>>> import numpy as np
>>> np.set_printoptions(precision=2, suppress=True, linewidth=200, sign=" ")
>>> F = np.load("sample13.npy")
>>> print(F)
[[ 2.34  1.3   1.43]
 [ 0.    0.    0.  ]
 [ 0.72  0.4   0.44]]
>>> P = np.triu(np.array([[0, 1, -1], [0, 1, 2], [-1, -1, 0]]), 1) + np.eye(3)
>>> B = P @ F @ np.linalg.inv(P)
>>> print(np.round(np.poly(B), 2) + 0)
[ 1.   -2.78  0.    0.  ]
>>> print(round(np.linalg.det(B), 2))
-0.0
>>> U, s, Vt = np.linalg.svd(F)
>>> evecs = Vt[:(s > 1e-8).sum()]
>>> rng = np.random.default_rng(66812)
>>> x = F[0] + -2 * F[2] + rng.integers(2) * np.eye(3)[2]
>>> print(x)
[ 0.9   0.5   0.55]
>>> print(evecs.T @ evecs)
[[ 0.59  0.33  0.36]
 [ 0.33  0.18  0.2 ]
 [ 0.36  0.2   0.22]]
>>> print(np.linalg.matrix_rank(np.vstack([F, x])))
1
>>> A = np.load("case16.npy")
>>> print(A)
[[ 0  0  0  0]
 [ 0  3  0  2]
 [ 0  0 -1  0]
 [ 0  1  0  2]]
>>> # 3 blocks once reordered
>>> x = np.array([0, 1, 8, 3])
>>> print(np.einsum("ij,j->i", A, x))
[ 0  9 -8  7]
>>> print(A @ np.eye(4)[3])
[ 0.  2.  0.  2.]
>>> print(np.linalg.norm(A @ x) <= np.linalg.norm(A, 2) * np.linalg.norm(x) + 1e-9)
True
>>> print(A * x)
[[ 0  0  0  0]
 [ 0  3  0  6]
 [ 0  0 -8  0]
 [ 0  1  0  6]]
>>> print((A * x).sum(axis=1))
[ 0  9 -8  7]
>>> m1 = np.load("run6.npy")
>>> print(m1)
[[-0.9  -3.    1.1  -0.3  -2.75 -0.9 ]
 [-0.6  -1.3  -1.1  -2.3  -1.78  0.2 ]
 [-0.7  -0.9   0.7   0.4  -2.06  0.  ]
 [ 0.1   0.7  -0.7  -0.1   0.29  1.4 ]
 [-1.3  -0.7  -0.6   1.2  -3.92  1.1 ]
 [ 1.5   1.7   0.7  -0.2   4.49  0.1 ]
 [-0.1   0.9  -2.5   0.3  -0.34  0.9 ]
 [-2.    1.   -0.1  -1.1  -5.99 -0.5 ]
 [ 1.3   0.2   0.9   1.2   3.89  0.4 ]
 [-1.4   0.7   1.7   1.1  -4.21 -1.3 ]
 [ 0.5   1.4   0.9   1.5   1.49  0.1 ]
 [-1.2   1.2  -0.5   0.3  -3.6  -1.  ]]
>>> labels = m1[:, 3] > np.median(m1[:, 3])
>>> u = m1[labels].mean(axis=0) - m1[~labels].mean(axis=0)
>>> print(np.argsort(-np.abs(u).round(6), kind="stable"))
[ 3  2  4  0  1  5]
>>> print(labels.astype(int))
[ 0  0  1  0  1  0  0  0  1  1  1  0]
>>> print(u)
[ 0.14 -0.03  1.16  1.57  0.42  0.03]
>>> print(round(float((((m1 - m1.mean(axis=0)) @ u > 0) == labels).mean()), 2))
0.83
>>> print(round(float(np.linalg.norm(m1) ** 2 / np.linalg.norm(m1, 2) ** 2), 2))
1.36
>>> print(np.linalg.norm(m1, axis=1).argmax())
7
>>> print(round(float(np.linalg.norm(m1, 2)), 2))
12.35
>>> print(round(np.linalg.norm(m1, "nuc"), 2))
26.23
>>> print(np.round(m1[0] @ m1[7], 2))
15.94
>>> print(np.linalg.norm(m1, axis=0))
[  3.87   4.59   3.91   3.65  11.6    2.82]
>>> B = np.c_[m1[:, :5] @ np.array([[1, 1, -1, -1, 0],
...     [2, -1, -1, -2, -2],
...     [-1, 2, 1, 0, -2],
...     [-2, 2, 1, 0, 2],
...     [1, 1, 1, 1, 2]]), np.array([4, 3, 2, -2, 0, 0, 0, 0, -5, -1, 3, 2])]
>>> print(B)
[[-10.15   0.95   1.95   4.15  -2.3    4.  ]
 [  0.72  -7.88  -3.28   1.42  -3.36   3.  ]
 [ -6.06   0.34   0.64   0.44  -2.92   2.  ]
 [  2.69  -1.91  -1.31  -1.21   0.38  -2.  ]
 [ -8.42  -3.32  -1.32  -1.22  -2.84   0.  ]
 [  9.09   5.29   1.79  -0.41   3.78   0.  ]
 [  3.26  -5.74  -3.34  -2.04   3.12   0.  ]
 [ -3.69 -11.39  -6.19  -5.99 -15.98   0.  ]
 [  2.29   9.19   4.49   2.19   7.98  -5.  ]
 [ -8.11  -0.71  -0.71  -4.21 -11.02  -1.  ]
 [  0.89   5.39   1.99  -1.81   1.38   3.  ]
 [ -2.5   -6.4   -3.8   -4.8   -8.     2.  ]]
>>> print(np.linalg.norm(np.linalg.qr(m1)[0].T @ B, axis=0) ** 2 / ((B ** 2).sum(axis=0) + 1e-12))
[ 1.    1.    1.    1.    1.    0.33]
>>> print(np.round(np.linalg.lstsq(m1, B[:, 0])[0], 2) + 0)
[ 1.  2. -1. -2.  1.  0.]
>>> print(np.linalg.matrix_rank(np.c_[m1, B]))
7
>>> print(np.linalg.matrix_rank(B))
6
